$ python3 -q
>>> import numpy as np
>>> import numpy.linalg as la
>>> np.set_printoptions(precision=3, suppress=True, linewidth=140)
>>> tidy = lambda a: np.round(a, 3) + 0
>>> J = np.array([[0, 2, 2, 0, 1, 2],
...     [1, 2, 0, 1, 2, 2],
...     [1, 2, 0, 0, 2, 0],
...     [0, 1, 0, 2, 0, 1],
...     [1, 0, 1, 2, 2, 1]])
>>> J[3] = J[4]
>>> print(J)
[[0 2 2 0 1 2]
 [1 2 0 1 2 2]
 [1 2 0 0 2 0]
 [1 0 1 2 2 1]
 [1 0 1 2 2 1]]
>>> # rank 4
>>> left, s, vt = la.svd(J)
>>> tidy(s)
array([6.536, 2.995, 2.221, 1.172, 0.   ])
>>> Y = left[:, :4] @ np.diag(s[:4]) @ vt[:4]
>>> la.matrix_rank(Y)
np.int64(4)
>>> tidy(la.norm(J - Y) / la.norm(J))
np.float64(0.0)
>>> tidy(la.norm(J - Y, 2)), tidy(s[4])
(np.float64(0.0), np.float64(0.0))
>>> W0 = np.loadtxt("layer7.csv", delimiter=",")
>>> W0
array([[ 3.987, -0.763, -6.991, -5.562, -1.929],
       [-2.348,  5.661,  3.131, -5.57 ,  4.649],
       [ 4.612, -0.156, -7.8  , -0.05 ,  4.226],
       [-0.864,  3.879, -0.885, -8.109, -4.202],
       [ 2.966,  2.032,  1.778, -9.011, -1.649],
       [-6.318, -0.161, -3.744,  6.175,  2.812],
       [-2.308,  7.004,  1.891,  1.932,  6.189],
       [-0.842, -5.529, -0.847, -7.995,  2.022],
       [-1.364,  0.863, -5.568,  4.963,  6.462],
       [-3.158,  5.614, -3.565, -5.37 , -4.12 ],
       [ 4.115,  0.951,  6.478,  4.378,  4.587],
       [-6.364,  0.374,  0.243,  1.803,  7.486],
       [ 1.031, -4.932, -2.873,  3.336,  7.432],
       [ 1.657,  4.43 , -1.364,  6.499, -5.79 ],
       [ 3.13 , -6.736,  3.955, -3.031, -4.472],
       [ 4.501,  8.089, -1.909,  1.768, -2.744],
       [-1.184, -4.576, -3.183,  1.694, -8.041],
       [-1.481, -1.487, -9.679, -0.628, -1.232],
       [ 0.718,  4.274,  8.284,  1.92 , -2.982],
       [-0.195, -0.354, -1.521,  4.356, -8.863],
       [-0.91 ,  1.511, -4.676, -3.373,  7.978],
       [-3.154, -2.336, -3.006,  2.936, -8.182],
       [ 7.239,  4.96 , -3.163,  3.236, -1.587],
       [-4.163, -4.261,  7.644,  0.534, -2.407],
       [-6.049, -0.217,  7.054, -1.801,  3.218],
       [ 2.379,  4.29 , -7.751,  1.475, -3.699]])
>>> Y = np.c_[W0[:, :1] @ np.array([[1]]), np.array([0, 1, -2, -2, 0, 1, 1, -2, 2, -1, -2, 1, 1, -1, 2, 1, 2, 1, -2, 2, -1, 1, -1, -1, 0, 2])]
>>> Y
array([[ 3.987,  0.   ],
       [-2.348,  1.   ],
       [ 4.612, -2.   ],
       [-0.864, -2.   ],
       [ 2.966,  0.   ],
       [-6.318,  1.   ],
       [-2.308,  1.   ],
       [-0.842, -2.   ],
       [-1.364,  2.   ],
       [-3.158, -1.   ],
       [ 4.115, -2.   ],
       [-6.364,  1.   ],
       [ 1.031,  1.   ],
       [ 1.657, -1.   ],
       [ 3.13 ,  2.   ],
       [ 4.501,  1.   ],
       [-1.184,  2.   ],
       [-1.481,  1.   ],
       [ 0.718, -2.   ],
       [-0.195,  2.   ],
       [-0.91 , -1.   ],
       [-3.154,  1.   ],
       [ 7.239, -1.   ],
       [-4.163, -1.   ],
       [-6.049,  0.   ],
       [ 2.379,  2.   ]])
>>> la.matrix_rank(Y)
np.int64(2)
>>> la.matrix_rank(np.c_[W0, Y])
np.int64(6)
>>> tidy(la.norm(la.qr(W0)[0].T @ Y, axis=0) ** 2 / ((Y ** 2).sum(axis=0) + 1e-12))
array([1.   , 0.249])
>>> tidy(la.norm(Y - W0 @ la.lstsq(W0, Y)[0], axis=0))
array([0.   , 6.309])
